$ python -q
>>> import numpy as np
>>> import numpy.linalg as la
>>> np.set_printoptions(precision=4, suppress=True, linewidth=140, legacy="1.25")
>>> tidy = lambda a: np.round(a, 4) + 0
>>> E = 5 * np.eye(4) + np.eye(4, k=1)
>>> E
array([[5., 1., 0., 0.],
       [0., 5., 1., 0.],
       [0., 0., 5., 1.],
       [0., 0., 0., 5.]])
>>> np.prod(np.diag(E)), tidy(la.det(E))
(625.0, 625.0)
>>> tidy(np.sort(la.eigvals(E)))
array([5., 5., 5., 5.])
>>> E @ E
array([[25., 10.,  1.,  0.],
       [ 0., 25., 10.,  1.],
       [ 0.,  0., 25., 10.],
       [ 0.,  0.,  0., 25.]])
>>> other = la.inv(E)
>>> tidy(la.det(E) * other)
array([[125., -25.,   5.,  -1.],
       [  0., 125., -25.,   5.],
       [  0.,   0., 125., -25.],
       [  0.,   0.,   0., 125.]])
>>> tidy(la.cond(E))
1.3832
>>> tidy(la.det(E) * la.det(other))
1.0
>>> np.allclose(other, E.T)
False
>>> tidy(la.inv(other))
array([[5., 1., 0., 0.],
       [0., 5., 1., 0.],
       [0., 0., 5., 1.],
       [0., 0., 0., 5.]])
>>> tidy(other)
array([[ 0.2   , -0.04  ,  0.008 , -0.0016],
       [ 0.    ,  0.2   , -0.04  ,  0.008 ],
       [ 0.    ,  0.    ,  0.2   , -0.04  ],
       [ 0.    ,  0.    ,  0.    ,  0.2   ]])
>>> tidy(la.det(E))
625.0
>>> E @ E
array([[25., 10.,  1.,  0.],
       [ 0., 25., 10.,  1.],
       [ 0.,  0., 25., 10.],
       [ 0.,  0.,  0., 25.]])
>>> rng = np.random.default_rng(57)
>>> idx = rng.permutation(4)
>>> other = E[:, idx] * rng.choice([-1, 1], 4)
>>> other
array([[-0.,  0., -5., -1.],
       [-0.,  1., -0., -5.],
       [-1.,  5., -0., -0.],
       [-5.,  0., -0., -0.]])
>>> left, _, VT = la.svd(E.T @ other)
>>> tidy(left @ VT)
array([[ 0.,  0., -1.,  0.],
       [ 0.,  0.,  0., -1.],
       [ 0.,  1.,  0.,  0.],
       [-1.,  0.,  0.,  0.]])
>>> idx
array([3, 2, 0, 1])
>>> basis = np.sign(np.array([[8, 4, -9], [-1, 9, 5], [-1, -5, 4]]))
>>> other = (np.tril(basis, -1) + np.eye(3)) @ (np.triu(basis, 1) + np.eye(3))
>>> w = np.array([2, 2, 1])
>>> K = np.rint(other * w @ la.inv(other)) + 0
>>> K
array([[ 4.,  1.,  1.],
       [-4.,  0., -2.],
       [-2., -1.,  1.]])
>>> vec = np.array([2, 0, 2])
>>> rhs = K @ vec
>>> rhs
array([ 10., -12.,  -2.])
>>> tidy(la.solve(K, K[:, 2]))
array([0., 0., 1.])
>>> other = la.inv(K)
>>> K @ other
array([[1., 0., 0.],
       [0., 1., 0.],
       [0., 0., 1.]])
>>> tidy(la.inv(other))
array([[ 4.,  1.,  1.],
       [-4.,  0., -2.],
       [-2., -1.,  1.]])
>>> tidy(la.slogdet(K)[0])
1.0
>>> tidy(la.det(K) * other)
array([[-2., -2., -2.],
       [ 8.,  6.,  4.],
       [ 4.,  2.,  4.]])
>>> tidy(la.cond(K))
19.9499
>>> idx = rng.permutation(3)
>>> other = K[:, idx] * rng.choice([-1, 1], 3)
>>> other
array([[ 1.,  1., -4.],
       [ 0., -2.,  4.],
       [-1.,  1.,  2.]])
>>> left, _, VT = la.svd(K.T @ other)
>>> idx
array([1, 2, 0])
>>> tidy(la.lstsq(K, other)[0])
array([[ 0.,  0., -1.],
       [ 1.,  0.,  0.],
       [ 0.,  1.,  0.]])
>>> w, evecs = la.eig(other)
>>> tidy(np.sort(la.eigvals(other @ other)))
array([ 0.1071, 10.0841, 14.8088])
>>> tidy(np.sort(la.eigvals(la.inv(other))))
array([-0.3149,  0.2599,  3.055 ])
>>> tidy(np.prod(w))
-4.0
>>> X = np.array([[8, 9, 8, 9, 9],
...     [-3, -2, -3, -2, -2],
...     [-4, -3, -4, -3, -3],
...     [7, 8, 7, 8, 8],
...     [3, 4, 3, 4, 4]])
>>> idx = rng.permutation(5)
>>> idx
array([2, 1, 0, 3, 4])
>>> other = X[idx][:, idx]
>>> np.diag(other)
array([-4, -2,  8,  8,  4])
>>> tidy(np.sort(np.abs(la.eigvals(other))))
array([ 0.    ,  0.    ,  0.    ,  0.1414, 14.1414])
>>> other
array([[-4, -3, -4, -3, -3],
       [-3, -2, -3, -2, -2],
       [ 8,  9,  8,  9,  9],
       [ 7,  8,  7,  8,  8],
       [ 3,  4,  3,  4,  4]])
>>> M = np.load("w.npy")
>>> M
array([[-5, -3,  2,  2,  4],
       [-4, -5,  2,  1,  1],
       [-3, -5,  4,  3,  1],
       [ 4, -4, -4, -2,  1],
       [-5,  4, -1,  1, -5]])
>>> vec = np.array([-4, -3, 4, 5, 2])
>>> rhs = M @ vec
>>> c, lr = np.zeros(5), 1 / la.norm(M, 2) ** 2
>>> for i in range(200):
...     c -= lr * M.T @ (M @ c - rhs)
...     if i % 50 == 0: print(i, round(la.norm(M @ c - rhs), 4))
... 
0 8.0615
50 1.6461
100 1.1826
150 0.8504
>>> tidy(c)
array([-4.1108, -3.0285,  4.2304,  4.4474,  1.9585])
>>> tidy(la.cond(M))
12.3343
>>> idx = rng.permutation(5)
>>> idx
array([0, 2, 3, 1, 4])
>>> other = M[idx][:, idx]
>>> np.allclose(other, M)
False
>>> tidy(np.sort(np.abs(la.eigvals(other))))
array([2.7867, 2.7867, 5.9688, 5.9688, 6.5748])
>>> other
array([[-5,  2,  2, -3,  4],
       [-3,  4,  3, -5,  1],
       [ 4, -4, -2, -4,  1],
       [-4,  2,  1, -5,  1],
       [-5, -1,  1,  4, -5]])
>>> tidy(la.det(E.T))
625.0
>>> np.einsum("ii->", E)
20.0
>>> np.poly(E)
array([   1.,  -20.,  150., -500.,  625.])
>>> np.kron(np.eye(2, dtype=int), E)
array([[5., 1., 0., 0., 0., 0., 0., 0.],
       [0., 5., 1., 0., 0., 0., 0., 0.],
       [0., 0., 5., 1., 0., 0., 0., 0.],
       [0., 0., 0., 5., 0., 0., 0., 0.],
       [0., 0., 0., 0., 5., 1., 0., 0.],
       [0., 0., 0., 0., 0., 5., 1., 0.],
       [0., 0., 0., 0., 0., 0., 5., 1.],
       [0., 0., 0., 0., 0., 0., 0., 5.]])
>>> np.einsum("ij,ji->", E, E)
100.0
>>> u = np.array([-1, 4])
>>> mat = 3 * np.eye(2) + np.outer(u, u)
>>> mat
array([[ 4., -4.],
       [-4., 19.]])
>>> Lm = la.cholesky(mat)
>>> la.eigvalsh(mat).min() > 0
True
>>> Lm @ Lm.T
array([[ 4., -4.],
       [-4., 19.]])
>>> tidy(mat / np.sqrt(np.outer(np.diag(mat), np.diag(mat))))
array([[ 1.    , -0.4588],
       [-0.4588,  1.    ]])
>>> other = mat + rng.integers(-2, 3, (2, 1)) @ rng.integers(-2, 3, (1, 2))
>>> other
array([[ 4., -4.],
       [-6., 17.]])
>>> other - mat
array([[ 0.,  0.],
       [-2., -2.]])
>>> w, evecs = la.eigh(mat)
>>> tidy(np.abs(evecs[:, -1]))
array([0.2425, 0.9701])
>>> w.sum(), np.trace(mat)
(23.0, 23.0)
>>> tidy(la.svd(mat, compute_uv=False))
array([20.,  3.])
>>> F = np.load("mat.npy")
>>> F
array([[-1.3217, -0.7   ,  0.8   ],
       [-3.5744, -1.8   ,  1.1   ],
       [-2.5006, -1.2   ,  0.4   ],
       [-4.2004, -2.2   ,  0.    ],
       [ 0.4023,  0.2   , -0.2   ],
       [-2.3183, -1.1   , -0.6   ],
       [-0.3967, -0.2   ,  1.    ],
       [-3.1697, -1.6   , -1.8   ],
       [ 0.9606,  0.5   , -1.1   ],
       [-2.2625, -1.2   ,  0.    ],
       [-2.5763, -1.2   , -1.9   ],
       [ 0.6451,  0.3   , -1.3   ],
       [-0.0148,  0.    ,  0.5   ],
       [-1.5615, -0.8   ,  0.    ],
       [-3.2815, -1.6   , -1.4   ],
       [ 3.121 ,  1.6   ,  0.    ],
       [ 0.328 ,  0.2   ,  0.1   ],
       [ 1.7518,  0.9   ,  0.3   ],
       [-4.0365, -2.    ,  0.2   ],
       [-1.4949, -0.7   , -0.3   ]])
>>> other = np.c_[F[:, :1] @ np.array([[-1]]), np.array([2, 0, -1, 1, -1, 3, 3, 1, -1, 0, 0, -3, -2, -2, 2, -1, 0, 0, 0, 3])]
>>> other
array([[ 1.3217,  2.    ],
       [ 3.5744,  0.    ],
       [ 2.5006, -1.    ],
       [ 4.2004,  1.    ],
       [-0.4023, -1.    ],
       [ 2.3183,  3.    ],
       [ 0.3967,  3.    ],
       [ 3.1697,  1.    ],
       [-0.9606, -1.    ],
       [ 2.2625,  0.    ],
       [ 2.5763,  0.    ],
       [-0.6451, -3.    ],
       [ 0.0148, -2.    ],
       [ 1.5615, -2.    ],
       [ 3.2815,  2.    ],
       [-3.121 , -1.    ],
       [-0.328 ,  0.    ],
       [-1.7518,  0.    ],
       [ 4.0365,  0.    ],
       [ 1.4949,  3.    ]])
>>> tidy(la.norm(other - F @ la.lstsq(F, other)[0], axis=0))
array([0.    , 6.8428])
>>> tidy(la.norm(la.qr(F)[0].T @ other, axis=0) ** 2 / ((other ** 2).sum(axis=0) + 1e-12))
array([1.    , 0.1927])
>>> tidy(la.lstsq(F, other[:, 0])[0])
array([-1.,  0.,  0.])
>>> Ac = (F - F.mean(axis=0)) / F.std(axis=0)
>>> tidy(Ac.std(axis=0))
array([1., 1., 1.])
>>> np.argwhere(np.abs(Ac) > 2)
array([[15,  0],
       [15,  1]])
>>> c = la.lstsq(np.delete(Ac, 1, axis=1), Ac[:, 1])[0]
>>> np.abs(c).argmax()
0
>>> tidy(c)
array([ 1.0003, -0.0134])
>>> u = np.array([-2, 0, 3, -1])
>>> v = np.array([0, 3, -1])
>>> J = u[:, None] + v[None, :]
>>> J
array([[-2,  1, -3],
       [ 0,  3, -1],
       [ 3,  6,  2],
       [-1,  2, -2]])
>>> proj = np.triu(np.array([[-3, 0, -3, 0, 0],
...     [-1, 2, -3, 2, -2],
...     [0, 2, -3, 1, 1],
...     [3, -1, 2, 1, 1],
...     [2, -1, -1, -3, -2]]), 1) + np.eye(5)
>>> other = proj @ M @ la.inv(proj)
>>> tidy(la.det(other))
-1819.0
>>> la.lstsq(J[:-1].T, J[-1])[2]
2
>>> tidy(np.trace(la.pinv(J) @ J))
2.0
>>> left, sigma, VT = la.svd(J)
>>> evecs = VT[:(sigma > 1e-8).sum()]
>>> vec = J[3] + 5 * J[1] + rng.integers(2) * np.eye(3)[2]
>>> vec
array([-1., 17., -6.])
>>> tidy(evecs.T @ evecs)
array([[ 0.3846,  0.1538,  0.4615],
       [ 0.1538,  0.9615, -0.1154],
       [ 0.4615, -0.1154,  0.6538]])
>>> tidy(np.diag(evecs.T @ evecs))
array([0.3846, 0.9615, 0.6538])
>>> def softmax(z):
...     e = np.exp(z - z.max(axis=-1, keepdims=True))
...     return e / e.sum(axis=-1, keepdims=True)
... 
>>> tidy(softmax(10 * J[2]))
array([0., 1., 0.])
>>> S = J @ J.T / np.sqrt(3)
>>> tidy(softmax(S + np.triu(np.full(S.shape, -np.inf), 1)))
array([[1.    , 0.    , 0.    , 0.    ],
       [0.0903, 0.9097, 0.    , 0.    ],
       [0.    , 0.    , 1.    , 0.    ],
       [0.5175, 0.1631, 0.0289, 0.2905]])
>>> tidy(softmax(S))
array([[0.9016, 0.0089, 0.    , 0.0895],
       [0.003 , 0.03  , 0.9576, 0.0094],
       [0.    , 0.    , 1.    , 0.    ],
       [0.5175, 0.1631, 0.0289, 0.2905]])
>>> tidy(softmax(S)[2] @ J)
array([3., 6., 2.])
>>> rk = la.matrix_rank(J)
>>> rk
2
>>> N = la.svd(J)[2][rk:].T
>>> [int(la.matrix_rank(J[:i])) for i in range(1, len(J) + 1)]
[1, 2, 2, 2]
>>> tidy(N[:, 0] / N[np.abs(N[:, 0]).round(6).argmax(), 0])
array([ 1.  , -0.25, -0.75])
>>> W0 = np.load("case11.npy")
>>> W0
array([[ 1, -1,  1, -1,  1, -1,  1, -1],
       [ 1,  1,  1,  1,  1,  1,  1,  1],
       [ 1, -1, -1,  1, -1,  1,  1, -1],
       [ 1, -1,  1, -1, -1,  1, -1,  1],
       [ 1,  1, -1, -1,  1,  1, -1, -1]])
>>> left, sigma, VT = la.svd(W0, full_matrices=False)
>>> tidy(left.T @ left)
array([[1., 0., 0., 0., 0.],
       [0., 1., 0., 0., 0.],
       [0., 0., 1., 0., 0.],
       [0., 0., 0., 1., 0.],
       [0., 0., 0., 0., 1.]])
>>> np.allclose(left * sigma @ VT, W0)
True
>>> tidy(VT @ VT.T)
array([[1., 0., 0., 0., 0.],
       [0., 1., 0., 0., 0.],
       [0., 0., 1., 0., 0.],
       [0., 0., 0., 1., 0.],
       [0., 0., 0., 0., 1.]])
>>> tidy(np.sqrt((sigma ** 2).sum())), tidy(la.norm(W0))
(6.3246, 6.3246)
